>>> import numpy as np
>>> np.set_printoptions(precision=3, suppress=True, linewidth=160)
>>> m1 = np.loadtxt("m.csv", delimiter=",")
>>> m1
array([[0., 1., 0., 0., 0., 0., 0., 0., 1., 0., 1.],
       [1., 0., 0., 1., 0., 1., 0., 0., 0., 0., 0.],
       [0., 0., 0., 0., 1., 0., 0., 1., 0., 1., 0.],
       [0., 1., 0., 0., 0., 0., 0., 0., 0., 1., 0.],
       [0., 0., 1., 0., 0., 0., 0., 0., 1., 0., 0.],
       [0., 1., 0., 0., 0., 0., 0., 0., 0., 0., 1.],
       [0., 0., 0., 0., 0., 0., 0., 0., 1., 1., 0.],
       [0., 0., 1., 0., 0., 0., 0., 0., 1., 0., 0.],
       [1., 0., 0., 0., 1., 0., 1., 1., 0., 0., 0.],
       [0., 0., 1., 1., 0., 0., 1., 0., 0., 0., 0.],
       [1., 0., 0., 0., 0., 1., 0., 0., 0., 0., 0.]])
>>> C2 = m1.T @ m1
>>> np.round(np.linalg.eigvalsh(C2)[::-1], 3) + 0
array([7.202, 6.227, 4.704, 3.976, 2.633, 1.95 , 0.581, 0.574, 0.132, 0.021, 0.   ])
>>> np.allclose(C2, C2.T)
True
>>> np.diag(C2)
array([3., 3., 3., 2., 2., 2., 2., 2., 4., 3., 2.])
>>> left, sv, vt = np.linalg.svd(m1)
>>> V = vt[:(sv > 1e-8).sum()]
>>> rng = np.random.default_rng(694636)
>>> x0 = m1[4] + 4 * m1[1] + rng.integers(2) * np.eye(11)[1]
>>> x0
array([4., 0., 1., 4., 0., 4., 0., 0., 1., 0., 0.])
>>> np.round(np.linalg.norm(x0 - V.T @ V @ x0), 3)
np.float64(0.0)
>>> np.linalg.matrix_rank(np.vstack([m1, x0]))
np.int64(10)
>>> np.diag(V.T @ V)
array([1. , 1. , 1. , 1. , 0.5, 1. , 1. , 0.5, 1. , 1. , 1. ])
>>> np.abs(m1).max()
np.float64(1.0)
>>> m1.mean(axis=0)
array([0.273, 0.273, 0.273, 0.182, 0.182, 0.182, 0.182, 0.182, 0.364, 0.273, 0.182])
>>> m1[:, 11]
Traceback (most recent call last):
  File "<python-input-18>", line 1, in <module>
    m1[:, 11]
    ~~^^^^^^^
IndexError: index 11 is out of bounds for axis 1 with size 11
>>> m1.sum(axis=0)
array([3., 3., 3., 2., 2., 2., 2., 2., 4., 3., 2.])
>>> round(np.linalg.norm(m1), 3)
np.float64(5.292)
>>> m1 - m1[0]
array([[ 0.,  0.,  0.,  0.,  0.,  0.,  0.,  0.,  0.,  0.,  0.],
       [ 1., -1.,  0.,  1.,  0.,  1.,  0.,  0., -1.,  0., -1.],
       [ 0., -1.,  0.,  0.,  1.,  0.,  0.,  1., -1.,  1., -1.],
       [ 0.,  0.,  0.,  0.,  0.,  0.,  0.,  0., -1.,  1., -1.],
       [ 0., -1.,  1.,  0.,  0.,  0.,  0.,  0.,  0.,  0., -1.],
       [ 0.,  0.,  0.,  0.,  0.,  0.,  0.,  0., -1.,  0.,  0.],
       [ 0., -1.,  0.,  0.,  0.,  0.,  0.,  0.,  0.,  1., -1.],
       [ 0., -1.,  1.,  0.,  0.,  0.,  0.,  0.,  0.,  0., -1.],
       [ 1., -1.,  0.,  0.,  1.,  0.,  1.,  1., -1.,  0., -1.],
       [ 0., -1.,  1.,  1.,  0.,  0.,  1.,  0., -1.,  0., -1.],
       [ 1., -1.,  0.,  0.,  0.,  1.,  0.,  0., -1.,  0., -1.]])
>>> np.linalg.matrix_rank(m1)
np.int64(10)
>>> m1.shape
(11, 11)
>>> np.round(np.linalg.svd(m1, compute_uv=False), 3) + 0
array([2.684, 2.495, 2.169, 1.994, 1.623, 1.396, 0.762, 0.758, 0.363, 0.145, 0.   ])
>>> np.count_nonzero(m1)
np.int64(28)
>>> m1[11]
Traceback (most recent call last):
  File "<python-input-26>", line 1, in <module>
    m1[11]
    ~~^^^^
IndexError: index 11 is out of bounds for axis 0 with size 11
>>> np.unique(m1.round(6), axis=0).shape
(10, 11)
>>> np.round(m1 @ np.linalg.pinv(m1) @ m1, 3) + 0
array([[0., 1., 0., 0., 0., 0., 0., 0., 1., 0., 1.],
       [1., 0., 0., 1., 0., 1., 0., 0., 0., 0., 0.],
       [0., 0., 0., 0., 1., 0., 0., 1., 0., 1., 0.],
       [0., 1., 0., 0., 0., 0., 0., 0., 0., 1., 0.],
       [0., 0., 1., 0., 0., 0., 0., 0., 1., 0., 0.],
       [0., 1., 0., 0., 0., 0., 0., 0., 0., 0., 1.],
       [0., 0., 0., 0., 0., 0., 0., 0., 1., 1., 0.],
       [0., 0., 1., 0., 0., 0., 0., 0., 1., 0., 0.],
       [1., 0., 0., 0., 1., 0., 1., 1., 0., 0., 0.],
       [0., 0., 1., 1., 0., 0., 1., 0., 0., 0., 0.],
       [1., 0., 0., 0., 0., 1., 0., 0., 0., 0., 0.]])
>>> np.round(np.trace(np.linalg.pinv(m1) @ m1), 3)
np.float64(10.0)
>>> np.abs(np.diag(np.linalg.qr(m1)[1])) > 1e-9
array([ True,  True,  True,  True,  True,  True,  True, False,  True,  True,  True])
>>> w, V = np.linalg.eigh(m1)
>>> x0 = np.array([1, 1, 1, 0, -2, -2, -1, 2, 3, -1, 3])
>>> round(float(x0 @ m1 @ x0 / (x0 @ x0)), 3), round(float(w[0]), 3), round(w[-1], 3)
(-0.229, -2.495, np.float64(2.684))
>>> arr = np.loadtxt("test14.csv", delimiter=",")
>>> arr
array([[ 6., -4.,  5.,  1.],
       [-4.,  0., -4.,  3.],
       [ 5., -4.,  2.,  2.],
       [ 1.,  3.,  2.,  4.]])
>>> Q, Rm = np.linalg.qr(arr)
>>> np.trace(Q @ Q.T)
np.float64(4.0)
>>> np.round(Q.T @ Q, 3) + 0
array([[1., 0., 0., 0.],
       [0., 1., 0., 0.],
       [0., 0., 1., 0.],
       [0., 0., 0., 1.]])
>>> np.round(Q @ Rm, 3) + 0
array([[ 6., -4.,  5.,  1.],
       [-4.,  0., -4.,  3.],
       [ 5., -4.,  2.,  2.],
       [ 1.,  3.,  2.,  4.]])
>>> np.all(np.linalg.eigvalsh(arr) > 0)
np.False_
>>> np.round(np.linalg.eigvalsh(arr).min(), 3)
np.float64(-4.666)
>>> [round(float(np.linalg.det(arr[:i, :i])), 2) + 0 for i in range(1, 5)]
[6.0, -16.0, 32.0, 285.0]
>>> idx = rng.permutation(4)
>>> idx
array([2, 1, 3, 0])
>>> Y = arr[idx][:, idx]
>>> np.diag(Y)
array([2., 0., 4., 6.])
>>> w, V = np.linalg.eigh(arr)
>>> x0 = np.array([0, 0, 3, 0])
>>> x0 @ arr @ x0
np.float64(18.0)
>>> V * np.maximum(w, 0) @ V.T
array([[ 6.448, -3.506,  4.791,  0.806],
       [-3.506,  2.798, -2.38 ,  1.591],
       [ 4.791, -2.38 ,  3.616,  1.109],
       [ 0.806,  1.591,  1.109,  4.718]])
>>> Y = arr / np.sqrt((arr ** 2).mean(axis=1, keepdims=True))
>>> Y[3]
array([0.365, 1.095, 0.73 , 1.461])
>>> np.linalg.matrix_rank(arr - arr.mean(axis=1, keepdims=True))
np.int64(3)
>>> M = np.load("run0.npy")
>>> M
array([[-2, -1, -2, -1,  0,  0, -1, -1, -1, -1],
       [ 2,  1,  1,  1, -2,  0,  0,  1, -1,  0],
       [ 2,  0,  2, -2, -1, -1,  0,  1,  0,  2],
       [ 0,  0, -2, -2,  1, -1, -2, -1,  2, -1],
       [-2,  1,  0,  0,  0,  0,  2,  1, -2,  0],
       [-6, -3, -4, -3,  4,  0, -1, -3,  1, -1]])
>>> M.reshape(2, -1)
array([[-2, -1, -2, -1,  0,  0, -1, -1, -1, -1,  2,  1,  1,  1, -2,  0,  0,  1, -1,  0,  2,  0,  2, -2, -1, -1,  0,  1,  0,  2],
       [ 0,  0, -2, -2,  1, -1, -2, -1,  2, -1, -2,  1,  0,  0,  0,  0,  2,  1, -2,  0, -6, -3, -4, -3,  4,  0, -1, -3,  1, -1]])
>>> M.reshape(-1, 2)
array([[-2, -1],
       [-2, -1],
       [ 0,  0],
       [-1, -1],
       [-1, -1],
       [ 2,  1],
       [ 1,  1],
       [-2,  0],
       [ 0,  1],
       [-1,  0],
       [ 2,  0],
       [ 2, -2],
       [-1, -1],
       [ 0,  1],
       [ 0,  2],
       [ 0,  0],
       [-2, -2],
       [ 1, -1],
       [-2, -1],
       [ 2, -1],
       [-2,  1],
       [ 0,  0],
       [ 0,  0],
       [ 2,  1],
       [-2,  0],
       [-6, -3],
       [-4, -3],
       [ 4,  0],
       [-1, -3],
       [ 1, -1]])
>>> t3 = M.reshape(6, 2, -1)
>>> t3.transpose(1, 0, 2)
array([[[-2, -1, -2, -1,  0],
        [ 2,  1,  1,  1, -2],
        [ 2,  0,  2, -2, -1],
        [ 0,  0, -2, -2,  1],
        [-2,  1,  0,  0,  0],
        [-6, -3, -4, -3,  4]],

       [[ 0, -1, -1, -1, -1],
        [ 0,  0,  1, -1,  0],
        [-1,  0,  1,  0,  2],
        [-1, -2, -1,  2, -1],
        [ 0,  2,  1, -2,  0],
        [ 0, -1, -3,  1, -1]]])
>>> t3.sum(axis=1)
array([[-2, -2, -3, -2, -1],
       [ 2,  1,  2,  0, -2],
       [ 1,  0,  3, -2,  1],
       [-1, -2, -3,  0,  0],
       [-2,  3,  1, -2,  0],
       [-6, -4, -7, -2,  3]])
>>> np.unique(M.round(6), axis=0).shape
(6, 10)
>>> np.allclose(M[:-1].T @ np.linalg.lstsq(M[:-1].T, M[-1])[0], M[-1])
True
>>> np.round(M @ np.linalg.pinv(M) @ M, 3) + 0
array([[-2., -1., -2., -1.,  0.,  0., -1., -1., -1., -1.],
       [ 2.,  1.,  1.,  1., -2.,  0.,  0.,  1., -1.,  0.],
       [ 2.,  0.,  2., -2., -1., -1.,  0.,  1.,  0.,  2.],
       [ 0.,  0., -2., -2.,  1., -1., -2., -1.,  2., -1.],
       [-2.,  1.,  0.,  0.,  0.,  0.,  2.,  1., -2.,  0.],
       [-6., -3., -4., -3.,  4.,  0., -1., -3.,  1., -1.]])
>>> np.abs(np.diag(np.linalg.qr(M)[1])) > 1e-9
array([ True,  True,  True,  True,  True, False])
>>> [round(float(x), 3) for x in np.linalg.svd(M, compute_uv=False)[:3]]
[11.51, 4.96, 3.419]
>>> round(float(np.linalg.norm(M, 2) / np.linalg.norm(M)), 3)
0.863
>>> r = np.linalg.matrix_rank(M)
>>> r
np.int64(5)
>>> ns = np.linalg.svd(M)[2][r:].T
>>> np.linalg.matrix_rank(M.T @ M), np.linalg.matrix_rank(M @ M.T)
(np.int64(5), np.int64(5))
>>> [int(np.linalg.matrix_rank(M[:i])) for i in range(1, len(M) + 1)]
[1, 2, 3, 4, 5, 5]
>>> ang = rng.uniform(0, 2 * np.pi, 15)
>>> Q, _ = np.linalg.qr(np.array([[-1.3, 2.1],
...     [-0.9, -0.7],
...     [0.0, -0.4],
...     [0.9, -0.2],
...     [-0.3, -0.6],
...     [-0.4, -1.3],
...     [1.6, 0.2],
...     [1.3, 0.6]]))
>>> A = 3 * np.c_[np.cos(ang), np.sin(ang)] @ Q.T
>>> A
array([[-0.891, -1.12 , -0.094,  0.91 , -0.459, -0.729,  1.748,  1.522],
       [-0.033, -1.256, -0.229,  0.74 , -0.628, -1.124,  1.634,  1.578],
       [-2.116,  0.887,  0.437,  0.096,  0.696,  1.474, -0.436, -0.832],
       [ 1.318, -1.179, -0.388,  0.305, -0.749, -1.484,  1.082,  1.303],
       [-1.402,  1.16 ,  0.396, -0.269,  0.749,  1.494, -1.029, -1.269],
       [ 2.184, -0.844, -0.438, -0.14 , -0.682, -1.457,  0.358,  0.769],
       [ 0.932, -1.241, -0.35 ,  0.452, -0.735, -1.417,  1.291,  1.432],
       [ 2.566,  0.061, -0.319, -0.778, -0.272, -0.761, -0.94 , -0.415],
       [-1.846,  1.02 ,  0.427, -0.06 ,  0.731,  1.508, -0.699, -1.034],
       [ 1.882,  0.741, -0.104, -0.976,  0.151,  0.071, -1.59 , -1.178],
       [ 1.228, -1.196, -0.38 ,  0.341, -0.747, -1.471,  1.135,  1.338],
       [-0.803, -1.141, -0.109,  0.897, -0.48 , -0.776,  1.745,  1.537],
       [ 2.53 ,  0.138, -0.3  , -0.813, -0.229, -0.679, -1.028, -0.508],
       [ 0.649, -1.264, -0.318,  0.548, -0.713, -1.349,  1.416,  1.499],
       [-0.128,  1.265,  0.251, -0.7  ,  0.652,  1.184, -1.593, -1.57 ]])
>>> np.round(np.linalg.norm(A, 2) / np.linalg.norm(A), 3)
np.float64(0.826)
>>> np.linalg.matrix_rank(A, rtol=0.1)
np.int64(2)
>>> np.argsort(-np.linalg.norm(A, axis=0).round(6), kind="stable")[:3]
array([0, 6, 7])
>>> E = np.load("case15.npy")
>>> E
array([[ 10, -18,   9,  -6,  11,   0],
       [-18,  34, -11,  10, -21,  -4],
       [  9, -11,  25,  -8,   6, -13],
       [ -6,  10,  -8,   4,  -6,   2],
       [ 11, -21,   6,  -6,  13,   3],
       [  0,  -4, -13,   2,   3,  10]])
>>> np.linalg.matrix_rank(E, rtol=0.1)
np.int64(2)
>>> np.argsort(-np.linalg.norm(E, axis=0).round(6), kind="stable")[:3]
array([1, 2, 4])
>>> [round(float(x), 3) for x in np.linalg.svd(E, compute_uv=False)[:3]]
[66.358, 29.642, 0.0]
>>> Y = E / np.sqrt((E ** 2).mean(axis=1, keepdims=True))
>>> np.linalg.matrix_rank(E - E.mean(axis=1, keepdims=True))
np.int64(2)
>>> np.linalg.matrix_rank(Y) == np.linalg.matrix_rank(E)
np.True_
>>> np.linalg.lstsq(E[:-1].T, E[-1])[2]
np.int32(2)
>>> round(np.trace(np.linalg.pinv(E) @ E), 3)
np.float64(2.0)
>>> np.round(E @ np.linalg.pinv(E) @ E, 3) + 0
array([[ 10., -18.,   9.,  -6.,  11.,   0.],
       [-18.,  34., -11.,  10., -21.,  -4.],
       [  9., -11.,  25.,  -8.,   6., -13.],
       [ -6.,  10.,  -8.,   4.,  -6.,   2.],
       [ 11., -21.,   6.,  -6.,  13.,   3.],
       [  0.,  -4., -13.,   2.,   3.,  10.]])
>>> np.allclose(E[:-1].T @ np.linalg.lstsq(E[:-1].T, E[-1])[0], E[-1])
True
>>> r0 = np.array([1, -3, 2])
>>> np.convolve(E[5], r0)
array([  0,  -4,  -1,  33, -29,   5, -24,  20])
>>> np.correlate(E[5], E[4], "full")
array([   0,  -12,  -91, -139,   89,   63,  353, -227,   19, -177,  110])
>>> X = np.load("x.npy")
>>> X
array([[ 4.,  0., -2.,  0.],
       [ 1.,  5., -1., -3.],
       [ 4.,  0., -2.,  0.],
       [ 0.,  6.,  0., -4.]])
>>> # rows 0 and 2 are equal
>>> np.argsort(-np.linalg.norm(X, axis=0).round(6), kind="stable")[:3]
array([1, 0, 3])
>>> round(np.linalg.norm(X, 2) / np.linalg.norm(X), 3)
np.float64(0.826)
>>> [round(float(x), 3) for x in np.linalg.svd(X, compute_uv=False)[:3]]
[9.348, 6.361, 0.404]
>>> np.linalg.cond(X) > 100
np.True_
>>> np.unique(X.round(6), axis=0).shape
(3, 4)
>>> np.round(X @ np.linalg.pinv(X) @ X, 3) + 0
array([[ 4.,  0., -2.,  0.],
       [ 1.,  5., -1., -3.],
       [ 4.,  0., -2.,  0.],
       [ 0.,  6.,  0., -4.]])
>>> np.allclose(X[:-1].T @ np.linalg.lstsq(X[:-1].T, X[-1])[0], X[-1])
False
>>> np.linalg.lstsq(X[:-1].T, X[-1])[2]
np.int32(2)
>>> np.abs(np.diag(np.linalg.qr(X)[1])) > 1e-9
array([ True,  True,  True, False])
>>> r0, r1 = X[1], X[2]
>>> r0 @ r0
np.float64(36.0)
>>> r0 @ r1
np.float64(6.0)
>>> p = (r0 @ r1) / (r0 @ r0) * r0
>>> round((r1 - p) @ r0, 3)
np.float64(0.0)
>>> p
array([ 0.167,  0.833, -0.167, -0.5  ])
>>> r1 - p
array([ 3.833, -0.833, -1.833,  0.5  ])
>>> mat = np.load("arr.npy")
>>> mat
array([[-0.6,  0.2,  0.8,  2.3,  0.3,  1.4, -0.5,  0.4],
       [ 0.2,  1.4, -0.8, -0.2,  0.7, -1.5,  0.8, -0.7],
       [-1.8,  1.7,  0.8,  1.4, -0.8,  0.2, -1.3,  1.3],
       [-0.6,  0. , -0.3,  1.5, -0.6,  0.3,  1.2,  0.4]])
>>> Y = mat + rng.integers(-2, 3, (4, 1)) @ rng.integers(-2, 3, (1, 8))
>>> Y
array([[-0.6,  1.2,  2.8,  3.3, -0.7,  2.4, -1.5,  2.4],
       [ 0.2,  0.4, -2.8, -1.2,  1.7, -2.5,  1.8, -2.7],
       [-1.8,  3.7,  4.8,  3.4, -2.8,  2.2, -3.3,  5.3],
       [-0.6,  0. , -0.3,  1.5, -0.6,  0.3,  1.2,  0.4]])
>>> np.linalg.matrix_rank(Y - mat, tol=1e-8)
np.int64(1)
>>> np.abs(Y - mat).sum(axis=1)
array([ 9.,  9., 18.,  0.])
>>> x0 = np.array([2, 0, 1, -1, 1, -1, 3, -3])
>>> h1 = np.maximum(mat @ x0, 0)
>>> np.tanh(mat @ x0)
array([-1.   ,  1.   , -1.   , -0.905])
